$ python -q
>>> import numpy as np
>>> import numpy.linalg as la
>>> np.set_printoptions(suppress=True, linewidth=140)
>>> rnd = lambda a: np.round(a, 3) + 0
>>> W0 = np.load("out8.npy")
>>> W0
array([[ 2,  0,  0,  0],
       [ 0,  0,  0,  0],
       [ 0,  0, -1,  0],
       [ 0,  0,  0,  2]])
>>> # triangular
>>> rng = np.random.default_rng(65478)
>>> idx = rng.permutation(4)
>>> idx
array([0, 3, 2, 1])
>>> other = W0[idx][:, idx]
>>> rnd(la.det(other)), rnd(la.det(W0[idx]))
(np.float64(0.0), np.float64(0.0))
>>> np.diag(other)
array([ 2,  2, -1,  0])
>>> rnd(np.sort(np.abs(la.eigvals(other))))
array([0., 1., 2., 2.])
>>> np.trace(other)
np.int64(3)
>>> r = la.matrix_rank(W0)
>>> r
np.int64(3)
>>> null = la.svd(W0)[2][r:].T
>>> null[:, 0] / null[np.abs(null[:, 0]).round(6).argmax(), 0]
array([0., 1., 0., 0.])
>>> la.matrix_rank(W0.T @ W0), la.matrix_rank(W0 @ W0.T)
(np.int64(3), np.int64(3))
>>> [int(la.matrix_rank(np.delete(W0, i, axis=0))) for i in range(4)]
[2, 3, 2, 2]
>>> np.allclose(W0 @ null, 0)
True
>>> [int(la.matrix_rank(W0[:i])) for i in range(1, len(W0) + 1)]
[1, 1, 2, 3]
>>> null.shape
(4, 1)
>>> Uu, sv, Vh = la.svd(W0)
>>> sv
array([2., 2., 1., 0.])
>>> other = Uu[:, :3] @ np.diag(sv[:3]) @ Vh[:3]
>>> la.matrix_rank(W0, rtol=0.05)
np.int64(3)
>>> rnd(la.norm(W0 - other) / la.norm(W0))
np.float64(0.0)
>>> feats = np.loadtxt("block17.csv", delimiter=",")
>>> rnd(feats)
array([[ 0.693,  0.181,  0.06 , -0.392,  0.151],
       [ 0.181,  0.047,  0.016, -0.102,  0.039],
       [ 0.06 ,  0.016,  0.005, -0.034,  0.013],
       [-0.392, -0.102, -0.034,  0.221, -0.085],
       [ 0.151,  0.039,  0.013, -0.085,  0.033]])
>>> Uu, sv, Vh = la.svd(feats)
>>> rnd(sv)
array([1., 0., 0., 0., 0.])
>>> other = Uu[:, :1] @ np.diag(sv[:1]) @ Vh[:1]
>>> la.matrix_rank(other)
np.int64(1)
>>> rnd(la.norm(feats - other, 2)), rnd(sv[1])
(np.float64(0.0), np.float64(0.0))
>>> la.matrix_rank(feats, rtol=0.05)
np.int64(1)
>>> rnd(la.norm(feats, 2) / la.norm(feats))
np.float64(1.0)
>>> la.cond(feats) > 100
np.True_
>>> np.argsort(-la.norm(feats, axis=0).round(6), kind="stable")[:3]
array([0, 3, 1])
>>> r = la.matrix_rank(feats)
>>> r
np.int64(1)
>>> null = la.svd(feats)[2][r:].T
>>> la.matrix_rank(feats.T @ feats), la.matrix_rank(feats @ feats.T)
(np.int64(1), np.int64(1))
>>> rnd(feats @ null)
array([[0., 0., 0., 0.],
       [0., 0., 0., 0.],
       [0., 0., 0., 0.],
       [0., 0., 0., 0.],
       [0., 0., 0., 0.]])
>>> [int(la.matrix_rank(np.delete(feats, i, axis=0))) for i in range(5)]
[1, 1, 1, 1, 1]
>>> r0 = np.array([-2, -1, 0])
>>> M = -3 * np.eye(3) + np.outer(r0, r0)
>>> M
array([[ 1.,  2.,  0.],
       [ 2., -2.,  0.],
       [ 0.,  0., -3.]])
>>> idx = rng.permutation(3)
>>> other = M[:, idx] * rng.choice([-1, 1], 3)
>>> other
array([[-0.,  2., -1.],
       [-0., -2., -2.],
       [ 3.,  0., -0.]])
>>> Uu, _, Vh = la.svd(M.T @ other)
>>> rnd(la.lstsq(M, other)[0])
array([[ 0.,  0., -1.],
       [ 0.,  1.,  0.],
       [-1.,  0.,  0.]])
>>> blk = np.stack([other, -3 * other, other[::-1]])
>>> blk.shape
(3, 3, 3)
>>> rnd(la.det(blk))
array([-18., 486.,  18.])
>>> rnd(la.norm(blk, axis=(1, 2)))
array([ 4.69 , 14.071,  4.69 ])
>>> (blk @ other.T).shape
(3, 3, 3)
>>> blk.sum(axis=0)
array([[ 3., -4.,  2.],
       [ 0.,  2.,  2.],
       [-6.,  2., -1.]])
>>> la.matrix_rank(blk)
array([3, 3, 3])
>>> J = np.load("x.npy")
>>> J
array([[ 1,  2, -3],
       [ 0,  3,  3],
       [ 0,  0, -3]])
>>> # triangular, det is the product of the diagonal
>>> other = np.array([[-2, 2, -3], [2, 0, -3]])
>>> C = np.kron(other, J)
>>> rnd(la.norm(C, 2)), rnd(la.norm(other, 2) * la.norm(J, 2))
(np.float64(23.831), np.float64(23.831))
>>> la.matrix_rank(C)
np.int64(6)
>>> other = J + rng.integers(-2, 3, (3, 2)) @ rng.integers(-2, 3, (2, 3))
>>> other
array([[-1,  6, -7],
       [-1,  5,  1],
       [-2,  2, -6]])
>>> rnd(la.svd(other - J, compute_uv=False))
array([7.827, 0.857, 0.   ])
>>> other - J
array([[-2,  4, -4],
       [-1,  2, -2],
       [-2,  2, -3]])
>>> la.matrix_rank(other - J, tol=1e-8)
np.int64(2)
>>> W = np.array([[-3, 1, 3], [-3, -1, -1], [-3, -1, -1]])
>>> c = np.array([2, 1, 2])
>>> H = np.maximum(other @ W + c, 0)
>>> la.matrix_rank(H)
np.int64(2)
>>> rnd((H > 0).mean(axis=0))
array([0.667, 0.667, 0.   ])
>>> C = np.array([[1, 1], [3, -2], [-3, 3]])
>>> W @ C
array([[-9,  4],
       [-3, -4],
       [-3, -4]])
>>> X = np.load("a.npy")
>>> rnd(X)
array([[ 0.   ,  0.   , -1.   ],
       [-0.759, -0.651,  0.   ],
       [-0.651,  0.759,  0.   ]])
>>> # orthonormal columns
>>> rnd(la.pinv(X))
array([[ 0.   , -0.759, -0.651],
       [ 0.   , -0.651,  0.759],
       [-1.   ,  0.   ,  0.   ]])
>>> rnd(X.T @ X)
array([[1., 0., 0.],
       [0., 1., 0.],
       [0., 0., 1.]])
>>> rnd(la.svd(X, compute_uv=False))
array([1., 1., 1.])
>>> X[:, 2] @ X[:, 0]
np.float64(0.0)
